>>> import numpy as np
>>> import numpy.linalg as la
>>> np.set_printoptions(precision=2, suppress=True, linewidth=160)
>>> def rnd(a):
...     return np.round(a, 2) + 0
... 
>>> K = np.loadtxt("arr.csv", delimiter=",")
>>> print(K)
[[ 0.  1. -3.  2.]
 [ 1.  0.  0.  0.]
 [-3.  0.  0.  0.]
 [ 2.  0.  0.  0.]]
>>> # symmetric
>>> vals, V = la.eigh(K)
>>> x0 = np.array([6, 9, 2, 2])
>>> print((np.sign(V[:, -1].round(6)) == np.sign(V[0, -1].round(6))).astype(int))
[1 1 0 1]
>>> print(x0 @ K @ x0)
84.0
>>> vals, V = la.eigh(K)
>>> print(np.abs(V[:, -1]).round(6).argmax())
0
>>> print(rnd(la.eigvalsh(K @ K)))
[ 0.  0. 14. 14.]
>>> print(np.argsort(-la.norm(K, axis=0).round(6), kind="stable")[:3])
[0 2 3]
>>> print(la.cond(K) > 100)
True
>>> print([round(float(x), 2) for x in la.svd(K, compute_uv=False)[:3]])
[3.74, 3.74, 0.0]
>>> print(la.matrix_rank(K, rtol=0.1))
2
>>> print(rnd(la.matrix_power(K, 4)))
[[196.   0.   0.   0.]
 [  0.  14. -42.  28.]
 [  0. -42. 126. -84.]
 [  0.  28. -84.  56.]]
>>> print(rnd(np.sort(np.abs(la.eigvals(K)))))
[0.   0.   3.74 3.74]
>>> print(rnd(la.det(K)))
0.0
>>> F = np.load("case2.npy")
>>> print(F)
[[-3 -4 -4  0  5 -1  1  5]
 [-4 -5 -4  1 -1  2  0  4]
 [ 4 -3  1 -2  3 -2  0 -4]
 [-3  1  5 -3 -4  5  1  2]
 [ 0  5  0  4  0  0  3  1]
 [ 3  0  5  1 -5  1 -4  4]
 [ 1  1  5  1  1  1  4  3]
 [ 3 -1  2 -4 -2  1  5 -4]]
>>> cov = F.T @ F
>>> print(np.trace(cov), (F ** 2).sum())
596 596
>>> print(la.matrix_rank(cov))
8
>>> print(np.allclose(cov, cov.T))
True
>>> print(cov)
[[ 69  15  43 -11  -7 -21   1 -50]
 [ 15  78  41  23 -25   5  11 -14]
 [ 43  41 112 -19 -57  31  11  -3]
 [-11  23 -19  48   9 -11 -11  33]
 [ -7 -25 -57   9  81 -39  15  -8]
 [-21   5  31 -11 -39  37   9  24]
 [  1  11  11 -11  15   9  68 -14]
 [-50 -14  -3  33  -8  24 -14 103]]
>>> print(np.diag(cov))
[ 69  78 112  48  81  37  68 103]
>>> rng = np.random.default_rng(35413)
>>> idx = rng.permutation(8)
>>> print(idx)
[5 2 3 4 1 7 0 6]
>>> Y = F[idx][:, idx]
>>> print(rnd(np.sort(np.abs(la.eigvals(Y)))))
[1.24 1.24 4.46 6.83 7.49 9.45 9.45 9.89]
>>> print(rnd(la.det(Y)), rnd(la.det(F[idx])))
-308034.0 -308034.0
>>> print(np.diag(Y))
[ 1  1 -3  0 -5 -4 -3  4]
>>> theta = np.radians(72)
>>> Rm = np.eye(8)
>>> Rm[2, 2] = Rm[0, 0] = np.cos(theta)
>>> Rm[2, 0], Rm[0, 2] = -np.sin(theta), np.sin(theta)
>>> print(rnd(Rm))
[[ 0.31  0.    0.95  0.    0.    0.    0.    0.  ]
 [ 0.    1.    0.    0.    0.    0.    0.    0.  ]
 [-0.95  0.    0.31  0.    0.    0.    0.    0.  ]
 [ 0.    0.    0.    1.    0.    0.    0.    0.  ]
 [ 0.    0.    0.    0.    1.    0.    0.    0.  ]
 [ 0.    0.    0.    0.    0.    1.    0.    0.  ]
 [ 0.    0.    0.    0.    0.    0.    1.    0.  ]
 [ 0.    0.    0.    0.    0.    0.    0.    1.  ]]
>>> Y = F @ Rm.T
>>> print(np.allclose(la.norm(F, axis=1), la.norm(Y, axis=1)))
True
>>> print(rnd(la.det(Rm)), rnd(np.trace(Rm)))
1.0 6.62
>>> Y = np.array([[1, 1, 3],
...     [3, 2, 3],
...     [0, 0, 0],
...     [2, 1, 3],
...     [1, 2, 2],
...     [3, 1, 2],
...     [3, 3, 1],
...     [1, 3, 0]])
>>> print(la.matrix_rank(F @ Y))
3
>>> print(la.matrix_rank(np.vstack([F, Y.T])))
8
>>> Y = la.inv(F)
>>> print(rnd(la.slogdet(F)[0]))
-1.0
>>> print((np.abs(Y) > 1e-9).astype(int))
[[1 1 1 1 1 1 1 1]
 [1 1 1 1 1 1 1 1]
 [1 1 1 1 1 1 1 1]
 [1 1 1 1 1 1 1 1]
 [1 1 1 1 1 1 1 1]
 [1 1 1 1 1 1 1 1]
 [1 1 1 1 1 1 1 1]
 [1 1 1 1 1 1 1 1]]
>>> print(rnd(la.det(F) * Y))
[[-103584.    -753. -178329.  -98421. -207068.  -89810.  151926.  -28747.]
 [ -53802.   46062.  -25974.  -48096.  -80586.  -22590.   72684.   -7488.]
 [  78468.    2658.   83364.   59016.  134902.   43756. -127614.   28658.]
 [  69888.  -58872.  -16998.   29292.     -82.   21008.  -54258.   40426.]
 [ -62562.    4782. -141366.  -89214. -120032.  -14222.   72186.   33248.]
 [-114534.  -52353. -322569. -226827. -333384.  -79350.  228312.   22173.]
 [  19224.   -6462.   65034.   46350.   43806.   24114.  -59670.  -33978.]
 [ -68214.   24564.    2760.  -15738.  -36194.  -43424.   32622.  -22330.]]
>>> E = np.loadtxt("data.csv", delimiter=",")
>>> print(E)
[[0. 1. 0. 0. 0. 0. 0. 0. 0.]
 [1. 0. 0. 0. 0. 0. 0. 0. 0.]
 [0. 0. 1. 0. 0. 0. 0. 0. 0.]
 [0. 0. 0. 0. 1. 0. 0. 0. 0.]
 [0. 0. 0. 0. 0. 0. 0. 1. 0.]
 [0. 0. 0. 0. 0. 0. 0. 0. 1.]
 [0. 0. 0. 1. 0. 0. 0. 0. 0.]
 [0. 0. 0. 0. 0. 1. 0. 0. 0.]
 [0. 0. 0. 0. 0. 0. 1. 0. 0.]]
>>> def softmax(z):
...     e = np.exp(z - z.max(axis=-1, keepdims=True))
...     return e / e.sum(axis=-1, keepdims=True)
... 
>>> print(rnd(softmax(10 * E[2])))
[0. 0. 1. 0. 0. 0. 0. 0. 0.]
>>> print(rnd(softmax(E[2])))
[0.09 0.09 0.25 0.09 0.09 0.09 0.09 0.09 0.09]
>>> scores = E @ E.T / np.sqrt(9)
>>> print(softmax(scores).round(6).argmax(axis=1))
[0 1 2 3 4 5 6 7 8]
>>> m1 = np.array([[2, 4, -8, -1, 6],
...     [1, 2, 3, 3, 3],
...     [-1, 1, -5, 7, -4],
...     [-1, -1, -9, -11, 0],
...     [5, 1, -3, 1, 23]])
>>> hat = np.triu(np.array([[8, 7, 1, 6, -6],
...     [5, 9, -8, 1, -9],
...     [-6, -2, -7, 5, -1],
...     [-2, 7, 0, 2, 9],
...     [-3, -7, 6, -8, 1]]), 1) + np.eye(5)
>>> Y = hat @ m1 @ la.inv(hat)
>>> print(hat @ m1 - m1 @ hat)
[[ -30.  -11.   10.  -20.  -72.]
 [ -38.  -25.   73.  -99. -175.]
 [ -10.    1.  -33.  -26.  -88.]
 [  45.   16.  -34.   61.  282.]
 [   0.  -35.    3.  -16.   27.]]
>>> print(np.trace(Y), np.trace(m1))
11.0 11
>>> print(Y)
[[    -28.     203.    1624.   -8200.   76968.]
 [    -37.     243.    2042.  -10304.   96571.]
 [    -11.      72.     540.   -2755.   25890.]
 [     44.    -300.   -2480.   12434. -116615.]
 [      5.     -34.    -280.    1405.  -13178.]]
>>> Y = la.inv(m1)
>>> print(rnd(la.det(m1) * la.det(Y)))
1.0
>>> print(np.allclose(Y, m1.T))
False
>>> print(rnd(la.det(m1) * Y))
[[  4774. -10290.  -3535.  -5537.   -518.]
 [   -44.   3560.    350.   1162.   -392.]
 [  -330.    870.   -245.    105.    -70.]
 [  -160.   -100.    490.   -210.    140.]
 [ -1072.   2200.    700.   1176.    364.]]
>>> print(rnd(la.cond(m1)))
61.26
>>> print(rnd(la.inv(Y)))
[[  2.   4.  -8.  -1.   6.]
 [  1.   2.   3.   3.   3.]
 [ -1.   1.  -5.   7.  -4.]
 [ -1.  -1.  -9. -11.   0.]
 [  5.   1.  -3.   1.  23.]]
>>> print((np.abs(Y) > 1e-9).astype(int))
[[1 1 1 1 1]
 [1 1 1 1 1]
 [1 1 1 1 1]
 [1 1 1 1 1]
 [1 1 1 1 1]]
>>> idx = rng.permutation(5)
>>> Y = m1[:, idx] * rng.choice([-1, 1], 5)
>>> print(Y)
[[ -8  -4  -2   1  -6]
 [  3  -2  -1  -3  -3]
 [ -5  -1   1  -7   4]
 [ -9   1   1  11   0]
 [ -3  -1  -5  -1 -23]]
>>> Uu, _, vt = la.svd(m1.T @ Y)
>>> print(rnd(la.lstsq(m1, Y)[0]))
[[ 0.  0. -1.  0.  0.]
 [ 0. -1.  0.  0.  0.]
 [ 1.  0.  0.  0.  0.]
 [ 0.  0.  0. -1.  0.]
 [ 0.  0.  0.  0. -1.]]
>>> u, g = Y[0], Y[3]
>>> print(u @ u)
121
>>> print(u @ g)
77
>>> p = (u @ g) / (u @ u) * u
>>> print(np.outer(u, g))
[[ 72  -8  -8 -88   0]
 [ 36  -4  -4 -44   0]
 [ 18  -2  -2 -22   0]
 [ -9   1   1  11   0]
 [ 54  -6  -6 -66   0]]
>>> print(rnd(la.norm(u + g) ** 2 + la.norm(u - g) ** 2))
650.0
>>> print(rnd((g - p) @ u))
0.0
>>> print(rnd(p))
[-5.09 -2.55 -1.27  0.64 -3.82]
>>> print(rnd(g - p))
[-3.91  3.55  2.27 10.36  3.82]
>>> W0 = np.load("x.npy")
>>> print(W0)
[[ -0.61 101.02 180.69 141.56  38.83  42.43 161.16  39.1 ]
 [ -0.95 100.15 178.97 139.4   39.5   39.94 161.09  39.18]
 [  0.14  99.6  180.23 141.76  40.76  38.85 158.31  38.75]
 [  0.58 101.92 179.96 140.66  40.87  40.53 161.5   42.32]
 [ -0.32 100.47 179.81 140.31  40.11  41.3  159.66  40.18]
 [  1.24 100.1  180.39 140.    39.12  38.18 160.51  39.41]
 [ -0.17  98.97 180.22 138.76  41.21  40.91 159.44  39.76]
 [ -0.99 100.78 178.61 140.75  40.63  39.5  160.35  39.2 ]
 [  0.39 100.55 182.08 140.08  40.41  39.45 161.21  38.  ]
 [ -1.35 101.22 181.47 140.36  40.56  39.95 160.43  37.  ]
 [  0.97 100.42 178.01 139.18  40.93  40.21 159.54  39.95]
 [  0.32  99.32 180.73 139.57  40.37  40.28 160.6   39.49]
 [  0.16  99.59 180.33 140.19  40.23  40.76 159.25  39.11]
 [  0.11 100.16 178.78 140.45  40.85  40.64 161.02  41.35]
 [  0.72  98.25 179.7  139.56  40.2   39.21 158.95  42.19]
 [  0.58  99.58 179.17 141.24  42.63  39.93 158.58  38.75]
 [ -0.31 101.11 178.89 141.8   40.54  40.11 159.87  39.22]]
>>> x0 = np.array([2, -6, -1, 8, 8, -8, -5, 5])
>>> print(la.norm(W0 @ x0) <= la.norm(W0, 2) * la.norm(x0) + 1e-9)
True
>>> hat = W0 @ la.solve(W0.T @ W0, W0.T)
>>> print(rnd(np.diag(hat)))
[0.73 0.45 0.51 0.62 0.3  0.64 0.45 0.41 0.39 0.62 0.45 0.28 0.2  0.37 0.65 0.64 0.3 ]
>>> print(rnd(la.eigvalsh(hat)))
[0. 0. 0. 0. 0. 0. 0. 0. 0. 1. 1. 1. 1. 1. 1. 1. 1.]
>>> D = la.norm(W0[:, None] - W0[None], axis=-1)
>>> print(np.flatnonzero(D[8] < D.mean() / 2))
[8]
>>> print(rnd(D[:5, :5]))
[[0.   3.89 5.26 4.67 3.01]
 [3.89 0.   4.4  4.5  2.7 ]
 [5.26 4.4  0.   5.71 3.68]
 [4.67 4.5  5.71 0.   3.49]
 [3.01 2.7  3.68 3.49 0.  ]]
>>> print(D.shape)
(17, 17)
>>> print(D.mean(axis=1).argmax())
14
>>> Xs = (W0 - W0.mean(axis=0)) / W0.std(axis=0)
>>> print(rnd(Xs.std(axis=0)))
[1. 1. 1. 1. 1. 1. 1. 1.]
>>> print(np.argwhere(np.abs(Xs) > 2))
[[ 0  5]
 [ 3  7]
 [ 5  5]
 [ 8  2]
 [14  1]
 [15  4]]
>>> c = la.lstsq(np.delete(Xs, 5, axis=1), Xs[:, 5])[0]
>>> print(rnd(1 - np.var(Xs[:, 5] - np.delete(Xs, 5, axis=1) @ c)))
0.25
>>> print(np.argsort(-la.norm(W0, axis=0).round(6), kind="stable")[:3])
[2 6 3]
>>> print([round(float(x), 2) for x in la.svd(W0, compute_uv=False)[:3]])
[1254.21, 6.0, 4.63]
>>> print(la.cond(W0) > 100)
True
>>> feats = np.array([[0, -4, 0, 0, -4, 0],
...     [2, 6, -4, 2, 6, -4],
...     [6, 6, 2, 6, 6, 2],
...     [0, -4, 0, 0, 2, 0],
...     [2, 6, -4, -1, -3, 2],
...     [6, 6, 2, -3, -3, -1]])
>>> idx = rng.permutation(6)
>>> Y = feats[:, idx] * rng.choice([-1, 1], 6)
>>> print(Y)
[[ 0  0  0  4  4  0]
 [ 4 -4  2 -6 -6 -2]
 [-2  2  6 -6 -6 -6]
 [ 0  0  0  4 -2  0]
 [-2 -4 -1 -6  3 -2]
 [ 1  2 -3 -6  3 -6]]
>>> Uu, _, vt = la.svd(feats.T @ Y)
>>> print(idx)
[5 2 3 1 4 0]
>>> x0 = np.array([1, 1, 1, 0, 2, 2])
>>> rhs = feats @ x0
>>> c, lr = np.zeros(6), 1 / la.norm(feats, 2) ** 2
>>> for i in range(150):
...     c -= lr * feats.T @ (feats @ c - rhs)
...     if i % 50 == 0: print(i, round(la.norm(feats @ c - rhs), 2))
... 
0 11.82
50 1.63
100 0.7
>>> print(rnd(c))
[0.95 1.03 1.04 0.1  1.93 1.92]
